$ python -q
>>> import numpy as np
>>> from numpy import linalg as LA
>>> np.set_printoptions(suppress=True, linewidth=140)
>>> tidy = lambda a: np.round(a, 2) + 0
>>> W0 = np.array([[0.18, 1.0, -0.42, -0.46, 0.26],
...     [-1.4, -0.6, -0.3, 0.9, -1.0],
...     [0.3, 0.3, -0.8, 0.3, 0.6],
...     [-0.5, 0.2, 0.0, 1.4, -1.2],
...     [0.2, -0.9, 0.1, 1.1, 2.3],
...     [-1.1, -0.6, -0.3, -0.1, -0.3],
...     [0.1, 0.9, -0.4, -0.3, 0.3],
...     [1.1, 0.7, -0.1, -0.2, -1.2],
...     [1.8, -1.1, 0.4, -0.3, -0.8]])
>>> B = np.c_[W0[:, :1] @ np.array([[-3]]), np.array([-3, 3, -2, -3, -2, -2, 2, -3, -1])]
>>> tidy(B)
array([[-0.54, -3.  ],
       [ 4.2 ,  3.  ],
       [-0.9 , -2.  ],
       [ 1.5 , -3.  ],
       [-0.6 , -2.  ],
       [ 3.3 , -2.  ],
       [-0.3 ,  2.  ],
       [-3.3 , -3.  ],
       [-5.4 , -1.  ]])
>>> tidy(LA.norm(B - W0 @ LA.lstsq(W0, B)[0], axis=0))
array([0.  , 5.99])
>>> tidy(LA.norm(LA.qr(W0)[0].T @ B, axis=0) ** 2 / ((B ** 2).sum(axis=0) + 1e-12))
array([1.  , 0.32])
>>> tidy(LA.lstsq(W0, B[:, 0])[0])
array([-3.,  0.,  0.,  0.,  0.])
>>> x = np.array([-2, 2, 0, -1, 1])
>>> target = W0 @ x
>>> tidy(LA.pinv(W0) @ W0)
array([[1., 0., 0., 0., 0.],
       [0., 1., 0., 0., 0.],
       [0., 0., 1., 0., 0.],
       [0., 0., 0., 1., 0.],
       [0., 0., 0., 0., 1.]])
>>> tidy(LA.solve(W0.T @ W0, W0.T @ target))
array([-2.,  2.,  0., -1.,  1.])
>>> tidy(LA.lstsq(W0, target)[0])
array([-2.,  2.,  0., -1.,  1.])
>>> rng = np.random.default_rng(8591)
>>> target = target + 0.3 * rng.normal(size=9)
>>> tidy(target)
array([ 2.3 , -0.11,  0.45, -1.09, -0.94,  0.6 ,  2.16, -1.71, -6.01])
>>> c, *_ = LA.lstsq(W0, target)
>>> tidy(W0.T @ (target - W0 @ c))
array([0., 0., 0., 0., 0.])
>>> tidy(LA.norm(target - W0 @ c))
np.float64(0.21)
>>> c.round()
array([-2.,  2., -0., -1.,  1.])
>>> x = np.array([1, 1, -2, -4, 4])
>>> target = W0 @ x
>>> c, lr = np.zeros(5), 1 / LA.norm(W0, 2) ** 2
>>> for i in range(6):
...     c -= lr * W0.T @ (W0 @ c - target)
...     if i % 1 == 0: print(i, round(LA.norm(W0 @ c - target), 2))
... 
0 4.59
1 2.88
2 2.12
3 1.7
4 1.42
5 1.22
>>> tidy(LA.cond(W0))
np.float64(3.78)
>>> feats = np.array([[1, -2, 4, -8],
...     [1, -1, 1, -1],
...     [1, 0, 0, 0],
...     [1, 1, 1, 1],
...     [1, 2, 4, 8],
...     [1, 3, 9, 27],
...     [1, 4, 16, 64],
...     [1, 5, 25, 125],
...     [1, 6, 36, 216],
...     [1, 7, 49, 343]])
>>> # column 3 dominates
>>> x = np.array([0, 2, -2, 0])
>>> target = feats @ x
>>> tidy(LA.solve(feats.T @ feats, feats.T @ target))
array([ 0.,  2., -2.,  0.])
>>> tidy(LA.pinv(feats) @ feats)
array([[1., 0., 0., 0.],
       [0., 1., 0., 0.],
       [0., 0., 1., 0.],
       [0., 0., 0., 1.]])
>>> target = target + 0.05 * rng.normal(size=10)
>>> tidy(target)
array([-12.09,  -3.99,  -0.06,   0.02,  -3.97, -11.92, -24.1 , -39.91, -60.05, -83.98])
>>> c, *_ = LA.lstsq(feats, target)
>>> tidy(c)
array([ 0.  ,  2.02, -2.01,  0.  ])
>>> c.round()
array([-0.,  2., -2.,  0.])
>>> [round(float(LA.norm(LA.solve(feats.T @ feats + lam * np.eye(4), feats.T @ target))), 2) for lam in (0, 1, 10, 100)]
[2.85, 2.69, 1.95, 0.92]
>>> W = np.array([[6, 9, 1], [1, 8, 5], [6, 0, 6], [4, 8, 7]])
>>> c = np.array([1, 1, 1])
>>> hid = np.maximum(feats @ W + c, 0)
>>> hid
array([[   0,    0,    0],
       [   8,    0,    0],
       [   7,   10,    2],
       [  18,   26,   20],
       [  65,   90,   92],
       [ 172,  250,  260],
       [ 363,  554,  566],
       [ 662, 1050, 1052],
       [1093, 1786, 1760],
       [1680, 2810, 2732]])
>>> Z = np.array([[-4, -3, 1], [-4, 1, 4], [-4, 1, 5]])
>>> W @ Z
array([[-64,  -8,  47],
       [-56,  10,  58],
       [-48, -12,  36],
       [-76,   3,  71]])
>>> (hid @ Z).round(6).argmax(axis=1)
array([0, 2, 2, 2, 2, 2, 2, 2, 2, 2])
>>> E = np.loadtxt("block13.csv", delimiter=",")
>>> tidy(E)
array([[-0.63, -0.02,  0.02, -0.02,  0.19,  0.37,  0.27, -0.03,  0.28, -0.52],
       [ 0.17, -0.1 , -0.53,  0.08, -0.5 ,  0.45, -0.14, -0.43,  0.13, -0.06],
       [ 0.27,  0.35,  0.11,  0.07, -0.2 ,  0.06, -0.28,  0.5 ,  0.62, -0.2 ],
       [ 0.27,  0.07,  0.12, -0.15,  0.66,  0.32, -0.45, -0.35,  0.11,  0.01],
       [ 0.1 ,  0.64, -0.4 , -0.17,  0.13, -0.42,  0.21, -0.27, -0.01, -0.29],
       [-0.43,  0.09, -0.11,  0.63,  0.08, -0.31, -0.36, -0.21,  0.23,  0.26],
       [-0.33,  0.54, -0.08, -0.09, -0.09,  0.38, -0.29,  0.27, -0.49,  0.19],
       [ 0.03,  0.24, -0.03,  0.  ,  0.13,  0.27,  0.54, -0.03,  0.35,  0.66],
       [ 0.27, -0.12, -0.47,  0.51,  0.4 ,  0.16,  0.16,  0.41, -0.21, -0.14],
       [-0.23, -0.29, -0.54, -0.52,  0.15, -0.18, -0.22,  0.29,  0.23,  0.22]])
>>> # orthonormal columns
>>> x = np.array([1, 2, 0, 1, 3, 0, 0, 1, 2, 1])
>>> tidy(E.T @ (E @ x))
array([1., 2., 0., 1., 3., 0., 0., 1., 2., 1.])
>>> 10 - LA.matrix_rank(E - np.eye(10), tol=1e-8)
np.int64(1)
>>> [p for p in range(1, 25) if np.allclose(LA.matrix_power(E, p), np.eye(10))]
[]
>>> tidy(np.sort(np.abs(np.degrees(np.angle(LA.eigvals(E))))))
array([  0.  ,  55.84,  55.84,  79.57,  79.57, 118.27, 118.27, 154.49, 154.49, 180.  ])
>>> B = E / LA.norm(E, axis=1, keepdims=True)
>>> C2 = B @ B.T
>>> (np.abs(C2) > 0.9).astype(int)
array([[1, 0, 0, 0, 0, 0, 0, 0, 0, 0],
       [0, 1, 0, 0, 0, 0, 0, 0, 0, 0],
       [0, 0, 1, 0, 0, 0, 0, 0, 0, 0],
       [0, 0, 0, 1, 0, 0, 0, 0, 0, 0],
       [0, 0, 0, 0, 1, 0, 0, 0, 0, 0],
       [0, 0, 0, 0, 0, 1, 0, 0, 0, 0],
       [0, 0, 0, 0, 0, 0, 1, 0, 0, 0],
       [0, 0, 0, 0, 0, 0, 0, 1, 0, 0],
       [0, 0, 0, 0, 0, 0, 0, 0, 1, 0],
       [0, 0, 0, 0, 0, 0, 0, 0, 0, 1]])
>>> tidy(C2)
array([[1., 0., 0., 0., 0., 0., 0., 0., 0., 0.],
       [0., 1., 0., 0., 0., 0., 0., 0., 0., 0.],
       [0., 0., 1., 0., 0., 0., 0., 0., 0., 0.],
       [0., 0., 0., 1., 0., 0., 0., 0., 0., 0.],
       [0., 0., 0., 0., 1., 0., 0., 0., 0., 0.],
       [0., 0., 0., 0., 0., 1., 0., 0., 0., 0.],
       [0., 0., 0., 0., 0., 0., 1., 0., 0., 0.],
       [0., 0., 0., 0., 0., 0., 0., 1., 0., 0.],
       [0., 0., 0., 0., 0., 0., 0., 0., 1., 0.],
       [0., 0., 0., 0., 0., 0., 0., 0., 0., 1.]])
>>> tidy(LA.norm(B, axis=1))
array([1., 1., 1., 1., 1., 1., 1., 1., 1., 1.])
>>> np.degrees(np.arccos(np.clip(C2[2, 7], -1, 1)))
np.float64(90.0)
>>> idx = rng.permutation(10)
>>> B = E[:, idx] * rng.choice([-1, 1], 10)
>>> tidy(B)
array([[-0.02, -0.19, -0.37,  0.02,  0.02,  0.03,  0.52, -0.28, -0.63,  0.27],
       [ 0.08,  0.5 , -0.45, -0.53,  0.1 ,  0.43,  0.06, -0.13,  0.17, -0.14],
       [ 0.07,  0.2 , -0.06,  0.11, -0.35, -0.5 ,  0.2 , -0.62,  0.27, -0.28],
       [-0.15, -0.66, -0.32,  0.12, -0.07,  0.35, -0.01, -0.11,  0.27, -0.45],
       [-0.17, -0.13,  0.42, -0.4 , -0.64,  0.27,  0.29,  0.01,  0.1 ,  0.21],
       [ 0.63, -0.08,  0.31, -0.11, -0.09,  0.21, -0.26, -0.23, -0.43, -0.36],
       [-0.09,  0.09, -0.38, -0.08, -0.54, -0.27, -0.19,  0.49, -0.33, -0.29],
       [ 0.  , -0.13, -0.27, -0.03, -0.24,  0.03, -0.66, -0.35,  0.03,  0.54],
       [ 0.51, -0.4 , -0.16, -0.47,  0.12, -0.41,  0.14,  0.21,  0.27,  0.16],
       [-0.52, -0.15,  0.18, -0.54,  0.29, -0.29, -0.22, -0.23, -0.23, -0.22]])
>>> left, _, vt = LA.svd(E.T @ B)
>>> tidy(left @ vt)
array([[ 0.,  0.,  0.,  0.,  0.,  0.,  0.,  0.,  1.,  0.],
       [ 0.,  0.,  0.,  0., -1.,  0.,  0.,  0.,  0.,  0.],
       [ 0.,  0.,  0.,  1.,  0.,  0.,  0.,  0.,  0.,  0.],
       [ 1.,  0.,  0.,  0.,  0.,  0.,  0.,  0.,  0.,  0.],
       [ 0., -1.,  0.,  0.,  0.,  0.,  0.,  0.,  0.,  0.],
       [ 0.,  0., -1.,  0.,  0.,  0.,  0.,  0.,  0.,  0.],
       [ 0.,  0.,  0.,  0.,  0.,  0.,  0.,  0.,  0.,  1.],
       [ 0.,  0.,  0.,  0.,  0., -1.,  0.,  0.,  0.,  0.],
       [ 0.,  0.,  0.,  0.,  0.,  0.,  0., -1.,  0.,  0.],
       [ 0.,  0.,  0.,  0.,  0.,  0., -1.,  0.,  0.,  0.]])
>>> tidy(LA.lstsq(E, B)[0])
array([[ 0.,  0.,  0.,  0.,  0.,  0.,  0.,  0.,  1.,  0.],
       [ 0.,  0.,  0.,  0., -1.,  0.,  0.,  0.,  0.,  0.],
       [ 0.,  0.,  0.,  1.,  0.,  0.,  0.,  0.,  0.,  0.],
       [ 1.,  0.,  0.,  0.,  0.,  0.,  0.,  0.,  0.,  0.],
       [ 0., -1.,  0.,  0.,  0.,  0.,  0.,  0.,  0.,  0.],
       [ 0.,  0., -1.,  0.,  0.,  0.,  0.,  0.,  0.,  0.],
       [ 0.,  0.,  0.,  0.,  0.,  0.,  0.,  0.,  0.,  1.],
       [ 0.,  0.,  0.,  0.,  0., -1.,  0.,  0.,  0.,  0.],
       [ 0.,  0.,  0.,  0.,  0.,  0.,  0., -1.,  0.,  0.],
       [ 0.,  0.,  0.,  0.,  0.,  0., -1.,  0.,  0.,  0.]])
>>> mat = np.loadtxt("a.csv", delimiter=",")
>>> mat
array([[ 9.1 , -0.68,  4.78, -5.9 ,  0.99, -3.84,  0.54, -7.77, -9.02],
       [ 9.28, -1.01,  5.25, -5.68,  0.63, -4.37,  1.01, -7.54, -8.66],
       [ 9.04, -0.99,  4.8 , -5.96,  1.41, -3.98,  1.72, -7.79, -8.99],
       [ 9.46, -0.48,  4.71, -5.71,  0.72, -4.27,  0.97, -8.14, -8.64],
       [ 8.81, -1.03,  5.54, -5.9 ,  0.81, -4.2 ,  0.84, -7.96, -8.86],
       [ 8.82, -0.65,  4.9 , -5.48,  1.39, -3.85,  1.19, -8.13, -8.74],
       [ 8.96, -1.06,  4.93, -5.5 ,  1.13, -4.08,  1.11, -8.22, -8.82],
       [ 9.  , -0.68,  4.84, -6.29,  0.92, -3.98,  1.55, -7.95, -9.34],
       [ 8.85, -0.72,  5.22, -6.45,  0.7 , -3.38,  1.32, -7.93, -8.8 ],
       [ 8.72, -1.66,  5.14, -5.8 ,  0.93, -4.3 ,  0.67, -7.78, -8.78],
       [ 9.06, -0.85,  4.85, -5.88,  1.23, -4.39,  1.17, -7.95, -8.84],
       [ 8.8 , -0.86,  5.33, -6.09,  1.  , -4.62,  1.09, -8.25, -9.36],
       [ 8.99, -0.96,  5.18, -6.07,  0.93, -3.85,  1.24, -7.93, -9.32],
       [-4.47,  8.06,  9.35,  2.42,  1.82, -0.31, -9.29,  2.03, -7.12],
       [-4.75,  8.8 ,  9.14,  1.77,  1.87,  0.46, -8.9 ,  1.62, -7.  ],
       [-4.95,  8.19,  9.23,  1.78,  2.03, -0.16, -8.48,  2.26, -6.95],
       [-4.98,  7.98,  8.37,  1.73,  1.96,  0.05, -8.98,  2.46, -6.7 ],
       [-5.09,  7.64,  9.21,  2.16,  2.59,  0.01, -9.01,  1.95, -6.81],
       [-4.77,  8.41,  9.59,  1.77,  1.9 , -0.22, -9.25,  1.76, -6.96],
       [-5.11,  7.54,  9.1 ,  2.69,  2.28, -0.1 , -8.44,  1.58, -6.84],
       [-4.26,  8.12,  8.85,  2.21,  1.88, -0.02, -8.71,  2.75, -6.92],
       [-5.15,  8.01,  8.72,  1.85,  1.8 , -0.49, -8.95,  2.22, -7.02],
       [-4.45,  8.41,  9.21,  1.91,  2.17, -0.07, -9.47,  2.24, -7.25],
       [-4.84,  7.7 ,  8.95,  2.24,  2.09,  0.03, -9.03,  1.48, -6.9 ],
       [-4.53,  7.73,  9.05,  1.88,  1.81,  0.06, -9.2 ,  1.87, -7.2 ],
       [-4.69,  7.44,  8.76,  1.76,  2.41, -0.27, -8.93,  1.71, -7.06],
       [ 5.36,  3.03, -1.74,  9.4 ,  6.99,  9.33,  1.76, -1.66,  0.62],
       [ 4.97,  2.8 , -1.6 ,  8.91,  7.02,  9.18,  2.47, -2.35,  0.24],
       [ 5.02,  2.9 , -1.71,  8.61,  6.66,  9.01,  2.03, -2.13,  0.68],
       [ 5.34,  3.09, -1.85,  8.42,  7.21,  8.83,  2.42, -1.56,  0.6 ],
       [ 5.45,  2.74, -2.19,  8.82,  7.03,  8.69,  1.63, -2.34,  0.91],
       [ 5.1 ,  2.8 , -1.91,  9.33,  7.3 ,  8.71,  2.44, -2.41,  1.21],
       [ 4.65,  3.15, -2.21,  9.08,  7.31,  9.33,  2.32, -2.59,  0.83],
       [ 4.91,  3.09, -2.21,  9.27,  6.43,  8.84,  1.99, -2.19,  0.78],
       [ 4.49,  3.02, -1.74,  9.29,  6.93,  9.16,  2.12, -2.  ,  1.12],
       [ 4.91,  3.09, -2.12,  9.01,  7.09,  9.19,  1.32, -1.85,  1.03],
       [ 5.3 ,  2.74, -2.19,  8.52,  6.96,  8.93,  2.02, -2.01,  0.95],
       [ 5.01,  3.35, -2.09,  8.72,  6.62,  8.94,  2.14, -1.76,  0.51],
       [ 4.67,  3.08, -2.25,  8.91,  7.32,  9.18,  2.08, -2.24,  1.17]])
>>> x = np.array([-1, 3, 2, -1, -3, 0, 3, 3, 2])
>>> np.sign((mat @ x).round(6))
array([-1., -1., -1., -1., -1., -1., -1., -1., -1., -1., -1., -1., -1.,  1.,  1.,  1.,  1.,  1.,  1.,  1.,  1.,  1.,  1.,  1.,  1., -1.,
       -1., -1., -1., -1., -1., -1., -1., -1., -1., -1., -1., -1., -1.])
>>> mat @ np.eye(9)[5]
array([-3.84, -4.37, -3.98, -4.27, -4.2 , -3.85, -4.08, -3.98, -3.38, -4.3 , -4.39, -4.62, -3.85, -0.31,  0.46, -0.16,  0.05,  0.01, -0.22,
       -0.1 , -0.02, -0.49, -0.07,  0.03,  0.06, -0.27,  9.33,  9.18,  9.01,  8.83,  8.69,  8.71,  9.33,  8.84,  9.16,  9.19,  8.93,  8.94,
        9.18])
